$ ipython --no-banner

In [1]: import numpy as np

In [2]: from numpy import linalg as LA

In [3]: np.set_printoptions(precision=2, suppress=True, linewidth=120, legacy="1.25")

In [4]: def rnd(a):
   ...:     return np.round(a, 2) + 0
   ...: 

In [5]: mat = np.array([[1.71, -0.01, 3.42],
   ...:     [-0.26, 0.01, -0.47],
   ...:     [0.3, -0.03, 0.5],
   ...:     [0.63, 0.08, 1.29],
   ...:     [0.64, -0.07, 1.42],
   ...:     [-2.36, 0.04, -4.51],
   ...:     [0.44, 0.07, 0.92],
   ...:     [0.86, 0.01, 1.83],
   ...:     [-1.58, 0.05, -2.97],
   ...:     [0.3, -0.06, 0.75],
   ...:     [-2.35, -0.05, -4.72],
   ...:     [0.5, -0.07, 1.04]])

In [6]: proj = mat @ LA.solve(mat.T @ mat, mat.T)

In [7]: rnd(np.trace(proj))
Out[7]: 3.0

In [8]: q, r_ = LA.qr(mat)

In [9]: rnd(q.T @ q)
Out[9]: 
array([[1., 0., 0.],
       [0., 1., 0.],
       [0., 0., 1.]])

In [10]: rnd(np.trace(q @ q.T))
Out[10]: 3.0

In [11]: rnd(r_)
Out[11]: 
array([[-4.33,  0.02, -8.54],
       [ 0.  , -0.18, -0.03],
       [ 0.  ,  0.  ,  0.37]])

In [12]: rnd(np.abs(np.diag(r_)))
Out[12]: array([4.33, 0.18, 0.37])

In [13]: np.argsort(-LA.norm(mat, axis=0).round(6), kind="stable")[:3]
Out[13]: array([2, 0, 1])

In [14]: LA.matrix_rank(mat, rtol=0.1)
Out[14]: 1

In [15]: round(np.log10(LA.cond(mat)))
Out[15]: 2

In [16]: rng = np.random.default_rng(8429)

In [17]: M2 = mat + rng.integers(-2, 3, (12, 1)) @ rng.integers(-2, 3, (1, 3))

In [18]: rnd(M2)
Out[18]: 
array([[ 1.71,  3.99, -0.58],
       [-0.26,  4.01, -4.47],
       [ 0.3 ,  3.97, -3.5 ],
       [ 0.63,  0.08,  1.29],
       [ 0.64, -0.07,  1.42],
       [-2.36,  0.04, -4.51],
       [ 0.44, -1.93,  2.92],
       [ 0.86, -3.99,  5.83],
       [-1.58,  2.05, -4.97],
       [ 0.3 , -2.06,  2.75],
       [-2.35, -0.05, -4.72],
       [ 0.5 , -4.07,  5.04]])

In [19]: rnd(LA.svd(M2 - mat, compute_uv=False))
Out[19]: array([13.56,  0.  ,  0.  ])

In [20]: rnd(M2 - mat)
Out[20]: 
array([[ 0.,  4., -4.],
       [ 0.,  4., -4.],
       [ 0.,  4., -4.],
       [ 0.,  0.,  0.],
       [ 0.,  0.,  0.],
       [ 0.,  0.,  0.],
       [ 0., -2.,  2.],
       [ 0., -4.,  4.],
       [ 0.,  2., -2.],
       [ 0., -2.,  2.],
       [ 0.,  0.,  0.],
       [ 0., -4.,  4.]])

In [21]: left, sv, Vh = LA.svd(mat)

In [22]: rnd(sv)
Out[22]: array([9.58, 0.18, 0.16])

In [23]: M2 = left[:, :1] @ np.diag(sv[:1]) @ Vh[:1]

In [24]: LA.matrix_rank(mat, rtol=0.05)
Out[24]: 1

In [25]: m1 = np.load("mat.npy")

In [26]: m1
Out[26]: 
array([[0., 0., 0.],
       [0., 0., 2.],
       [0., 2., 0.]])

In [27]: # rank 2

In [28]: rnd(np.poly(m1))
Out[28]: array([ 1.,  0., -4.,  0.])

In [29]: rnd(LA.eigvals(m1).sum().real)
Out[29]: 0.0

In [30]: np.kron(np.eye(2, dtype=int), m1)
Out[30]: 
array([[0., 0., 0., 0., 0., 0.],
       [0., 0., 2., 0., 0., 0.],
       [0., 2., 0., 0., 0., 0.],
       [0., 0., 0., 0., 0., 0.],
       [0., 0., 0., 0., 0., 2.],
       [0., 0., 0., 0., 2., 0.]])

In [31]: rnd(LA.det(m1[::-1]))
Out[31]: 0.0

In [32]: np.einsum("ii->", m1)
Out[32]: 0.0

In [33]: np.einsum("ij,ji->", m1, m1)
Out[33]: 8.0

In [34]: rnd(LA.eigvals(m1))
Out[34]: array([ 2., -2.,  0.])

In [35]: evals, vecs = LA.eigh(m1)

In [36]: rnd(LA.eigvalsh(m1 @ m1))
Out[36]: array([0., 4., 4.])

In [37]: rnd(np.abs(vecs[:, -1]))
Out[37]: array([0.  , 0.71, 0.71])

In [38]: evals
Out[38]: array([-2.,  0.,  2.])

In [39]: data = np.load("out14.npy")

In [40]: data
Out[40]: 
array([[ 0,  0, -7,  1],
       [ 0,  0,  3, -3],
       [ 7, -3,  0, -3],
       [-1,  3,  3,  0]])

In [41]: x = np.array([0, 0, 2, 1])

In [42]: target = data @ x

In [43]: beta, lr = np.zeros(4), 1 / LA.norm(data, 2) ** 2

In [44]: for i in range(30):
    ...:     beta -= lr * data.T @ (data @ beta - target)
    ...:     if i % 10 == 0: print(i, round(LA.norm(data @ beta - target), 2))
    ...: 
0 2.84
10 1.5
20 0.8

In [45]: rnd(LA.cond(data))
Out[45]: 4.03

In [46]: rnd(beta)
Out[46]: array([-0.06,  0.06,  1.94,  0.81])

In [47]: lab = rng.permutation(4)

In [48]: lab
Out[48]: array([1, 2, 0, 3])

In [49]: M2 = data[lab][:, lab]

In [50]: np.diag(M2)
Out[50]: array([0, 0, 0, 0])

In [51]: rnd(np.sort(np.abs(LA.eigvals(M2))))
Out[51]: array([2.11, 2.11, 8.52, 8.52])

In [52]: M2 = np.array([[9, 9], [9, 1], [4, 1]])

In [53]: M2.T @ m1.T
Out[53]: 
array([[ 0.,  8., 18.],
       [ 0.,  2.,  2.]])

In [54]: m1 @ M2
Out[54]: 
array([[ 0.,  0.],
       [ 8.,  2.],
       [18.,  2.]])

In [55]: LA.matrix_rank(np.vstack([m1, M2.T]))
Out[55]: 3

In [56]: np.einsum("ij,ij->i", m1, m1)
Out[56]: array([0., 4., 4.])

In [57]: np.vstack([m1, M2.T]).shape
Out[57]: (5, 3)

In [58]: np.einsum("ij->j", m1)
Out[58]: array([0., 2., 2.])

In [59]: np.einsum("ik,kj->ij", m1, M2)
Out[59]: 
array([[ 0.,  0.],
       [ 8.,  2.],
       [18.,  2.]])

In [60]: feats = np.vander(np.arange(2) - 1, 3, increasing=True)

In [61]: feats
Out[61]: 
array([[ 1, -1,  1],
       [ 1,  0,  0]])

In [62]: M2 = np.array([[5, 0], [0, -4]])

In [63]: basis = np.kron(M2, feats)

In [64]: rnd(LA.norm(basis, 2)), rnd(LA.norm(M2, 2) * LA.norm(feats, 2))
Out[64]: (9.24, 9.24)

In [65]: LA.matrix_rank(basis)
Out[65]: 4

In [66]: basis
Out[66]: 
array([[ 5, -5,  5,  0,  0,  0],
       [ 5,  0,  0,  0,  0,  0],
       [ 0,  0,  0, -4,  4, -4],
       [ 0,  0,  0, -4,  0,  0]])

In [67]: M2 = basis + rng.integers(-2, 3, (4, 2)) @ rng.integers(-2, 3, (2, 6))

In [68]: M2
Out[68]: 
array([[ 11,   1,   9,  -2,   0,   0],
       [  7,   2,   2,   1,  -2,   2],
       [ -3,  -3,  -4,  -8,  10, -10],
       [  5,   5,   4,  -4,  -2,   2]])

In [69]: M2 - basis
Out[69]: 
array([[ 6,  6,  4, -2,  0,  0],
       [ 2,  2,  2,  1, -2,  2],
       [-3, -3, -4, -4,  6, -6],
       [ 5,  5,  4,  0, -2,  2]])

In [70]: th = np.radians(30)

In [71]: r_ = np.eye(3)

In [72]: r_[0, 0] = r_[1, 1] = np.cos(th)

In [73]: r_[0, 1], r_[1, 0] = -np.sin(th), np.sin(th)

In [74]: rnd(r_)
Out[74]: 
array([[ 0.87, -0.5 ,  0.  ],
       [ 0.5 ,  0.87,  0.  ],
       [ 0.  ,  0.  ,  1.  ]])

In [75]: M2 = feats @ r_.T

In [76]: np.allclose(feats @ feats.T, M2 @ M2.T)
Out[76]: True

In [77]: rnd(LA.det(r_)), rnd(np.trace(r_))
Out[77]: (1.0, 2.73)

In [78]: rnd(M2)
Out[78]: 
array([[ 1.37, -0.37,  1.  ],
       [ 0.87,  0.5 ,  0.  ]])

In [79]: x = np.array([8, 9, 2])

In [80]: h1 = np.maximum(feats @ x, 0)

In [81]: feats.T @ h1
Out[81]: array([ 9, -1,  1])

In [82]: np.maximum(feats @ (3 * x), 0)
Out[82]: array([ 3, 24])

In [83]: left, sv, Vh = LA.svd(feats, full_matrices=False)

In [84]: rnd(left.T @ left)
Out[84]: 
array([[1., 0.],
       [0., 1.]])

In [85]: rnd(sv / sv[0])
Out[85]: array([1.  , 0.41])

In [86]: left.shape, sv.shape, Vh.shape
Out[86]: ((2, 2), (2,), (2, 3))

In [87]: np.sqrt((sv ** 2).sum()), rnd(LA.norm(feats))
Out[87]: (2.0, 2.0)

In [88]: np.allclose(left * sv @ Vh, feats)
Out[88]: True

In [89]: rnd(np.abs(Vh[0]))
Out[89]: array([0.71, 0.5 , 0.5 ])

In [90]: A = np.load("arr.npy")

In [91]: A
Out[91]: 
array([[ 2.,  3.,  0.],
       [-3.,  3.,  0.],
       [ 0.,  0., -5.]])

In [92]: r0 = np.array([0, 1, 3])

In [93]: np.polyval(r0, A[1])
Out[93]: array([0., 6., 3.])

In [94]: np.correlate(A[1], A[2], "full")
Out[94]: array([ 15., -15.,   0.,   0.,   0.])

In [95]: np.convolve(A[1], r0)
Out[95]: array([ 0., -3., -6.,  9.,  0.])

In [96]: (A != 0).astype(int)
Out[96]: 
array([[1, 1, 0],
       [1, 1, 0],
       [0, 0, 1]])

In [97]: A @ A
Out[97]: 
array([[ -5.,  15.,   0.],
       [-15.,   0.,   0.],
       [  0.,   0.,  25.]])

In [98]: rnd(np.sort(LA.eigvals(A).real))
Out[98]: array([-5. ,  2.5,  2.5])

In [99]: M2 = A[0, 0] * A[1:] - np.outer(A[1:, 0], A[0])

In [100]: M2
Out[100]: 
array([[  0.,  15.,   0.],
       [  0.,   0., -10.]])

In [101]: LA.matrix_rank(M2), LA.matrix_rank(A)
Out[101]: (2, 3)

In [102]: x = np.array([1, 2, 0])

In [103]: (A @ x).argmax()
Out[103]: 0

In [104]: A @ np.eye(3)[1]
Out[104]: array([3., 3., 0.])

In [105]: np.sign((A @ x).round(6))
Out[105]: array([1., 1., 0.])

In [106]: w1 = np.array([[0, 0], [0, 0], [0, 0]])

In [107]: beta = np.array([5, 3])

In [108]: hid = np.maximum(A @ w1 + beta, 0)

In [109]: hid
Out[109]: 
array([[5., 3.],
       [5., 3.],
       [5., 3.]])

In [110]: (hid > 0).astype(int)
Out[110]: 
array([[1, 1],
       [1, 1],
       [1, 1]])

In [111]: basis = np.array([[-2, 2, -1], [-2, -2, 2]])

In [112]: hid @ basis
Out[112]: 
array([[-16.,   4.,   1.],
       [-16.,   4.,   1.],
       [-16.,   4.,   1.]])

In [113]: w1 @ basis
Out[113]: 
array([[0, 0, 0],
       [0, 0, 0],
       [0, 0, 0]])

In [114]: E = np.load("x.npy")

In [115]: E
Out[115]: 
array([[0, 0, 0, 2],
       [0, 0, 1, 0]])

In [116]: m1.sum(axis=1)
Out[116]: array([0., 2., 2.])

In [117]: rnd(LA.norm(m1))
Out[117]: 2.83

In [118]: rnd(m1.mean(axis=0))
Out[118]: array([0.  , 0.67, 0.67])

In [119]: LA.matrix_rank(m1)
Out[119]: 2

In [120]: np.diff(m1, axis=0)
Out[120]: 
array([[ 0.,  0.,  2.],
       [ 0.,  2., -2.]])

In [121]: m1.sum(axis=0)
Out[121]: array([0., 2., 2.])

In [122]: gram = E.T @ E

In [123]: np.diag(gram)
Out[123]: array([0, 0, 1, 4])

In [124]: gram
Out[124]: 
array([[0, 0, 0, 0],
       [0, 0, 0, 0],
       [0, 0, 1, 0],
       [0, 0, 0, 4]])

In [125]: rnd(LA.svd(E, compute_uv=False) ** 2)
Out[125]: array([4., 1.])

In [126]: lab = mat[:, 1] > np.median(mat[:, 1])

In [127]: r0 = mat[lab].mean(axis=0) - mat[~lab].mean(axis=0)

In [128]: ((mat - mat.mean(axis=0)) @ r0 > 0).astype(int)
Out[128]: array([0, 1, 0, 0, 0, 1, 0, 0, 1, 0, 1, 0])

In [129]: np.argsort(-np.abs(r0).round(6), kind="stable")
Out[129]: array([2, 0, 1])

In [130]: M2 = np.array([[4]])

In [131]: basis = np.array([[2, 1], [2, 3]])

In [132]: F = np.block([[M2, np.array([[-1, 3]])], [np.zeros((2, 1)), basis]])

In [133]: F
Out[133]: 
array([[ 4., -1.,  3.],
       [ 0.,  2.,  1.],
       [ 0.,  2.,  3.]])

In [134]: M2 = np.array([[0, -1], [-2, 2]])

In [135]: basis = np.kron(M2, F)

In [136]: basis.shape
Out[136]: (6, 6)

In [137]: rnd(LA.norm(basis, 2)), rnd(LA.norm(M2, 2) * LA.norm(F, 2))
Out[137]: (15.91, 15.91)

In [138]: M2 = F / LA.norm(F, axis=1, keepdims=True)

In [139]: gram = M2 @ M2.T

In [140]: rnd(gram[0])
Out[140]: array([1.  , 0.09, 0.38])

In [141]: rnd(np.degrees(np.arccos(np.clip(gram[0, 1], -1, 1))))
Out[141]: 84.97

In [142]: rnd(gram)
Out[142]: 
array([[1.  , 0.09, 0.38],
       [0.09, 1.  , 0.87],
       [0.38, 0.87, 1.  ]])

In [143]: (gram - 2 * np.eye(3)).round(6).argmax(axis=1)
Out[143]: array([2, 2, 1])

In [144]: (np.abs(gram) > 0.9).astype(int)
Out[144]: 
array([[1, 0, 0],
       [0, 1, 0],
       [0, 0, 1]])

In [145]: rnd(LA.norm(M2, axis=1))
Out[145]: array([1., 1., 1.])

In [146]: evals, vecs = LA.eig(F)

In [147]: evals
Out[147]: array([4., 1., 4.])

In [148]: M2 = F / np.sqrt((F ** 2).mean(axis=1, keepdims=True))

In [149]: rnd(LA.norm(M2, axis=1))
Out[149]: array([1.73, 1.73, 1.73])

In [150]: LA.matrix_rank(M2) == LA.matrix_rank(F)
Out[150]: True

In [151]: K = np.load("run2.npy")

In [152]: rnd(K)
Out[152]: 
array([[-0.62, -0.79],
       [-0.79,  0.62]])

In [153]: # columns are unit length and at right angles

In [154]: x = np.array([3, 2])

In [155]: rnd(LA.norm(x)), rnd(LA.norm(K @ x))
Out[155]: (3.61, 3.61)

In [156]: rnd(LA.det(K))
Out[156]: -1.0

In [157]: rnd(np.sort(np.abs(np.degrees(np.angle(LA.eigvals(K))))))
Out[157]: array([  0., 180.])

In [158]: rnd(LA.inv(K))
Out[158]: 
array([[-0.62, -0.79],
       [-0.79,  0.62]])

In [159]: 2 - LA.matrix_rank(K - np.eye(2), tol=1e-8)
Out[159]: 1

In [160]: rnd(K.T @ (K @ x))
Out[160]: array([3., 2.])

In [161]: r0 = np.array([-1, 1])

In [162]: M2 = K + np.outer(r0, np.eye(2)[0])

In [163]: rnd(M2)
Out[163]: 
array([[-1.62, -0.79],
       [ 0.21,  0.62]])

In [164]: def softmax(z):
     ...:     e = np.exp(z - z.max(axis=-1, keepdims=True))
     ...:     return e / e.sum(axis=-1, keepdims=True)
     ...: 

In [165]: rnd(softmax(10 * M2[0]))
Out[165]: array([0., 1.])

In [166]: softmax(M2).sum(axis=1)
Out[166]: array([1., 1.])

In [167]: att = M2 @ M2.T / np.sqrt(2)

In [168]: rnd(softmax(att)[0] @ M2)
Out[168]: array([-1.52, -0.71])

In [169]: blk = np.stack([K, -2 * K, K[::-1]])

In [170]: rnd(np.einsum("bij,cij->bc", blk, blk))
Out[170]: 
array([[ 2., -4.,  0.],
       [-4.,  8.,  0.],
       [ 0.,  0.,  2.]])

In [171]: LA.matrix_rank(blk.reshape(3, -1))
Out[171]: 2

In [172]: (blk @ K.T).shape
Out[172]: (3, 2, 2)

In [173]: M2 = LA.inv(K)

In [174]: rnd(LA.slogdet(K)[0])
Out[174]: -1.0

In [175]: rnd(LA.inv(M2))
Out[175]: 
array([[-0.62, -0.79],
       [-0.79,  0.62]])

In [176]: rnd(LA.det(K) * M2)
Out[176]: 
array([[ 0.62,  0.79],
       [ 0.79, -0.62]])

In [177]: rnd(K @ M2)
Out[177]: 
array([[1., 0.],
       [0., 1.]])

In [178]: np.allclose(M2, K.T)
Out[178]: True
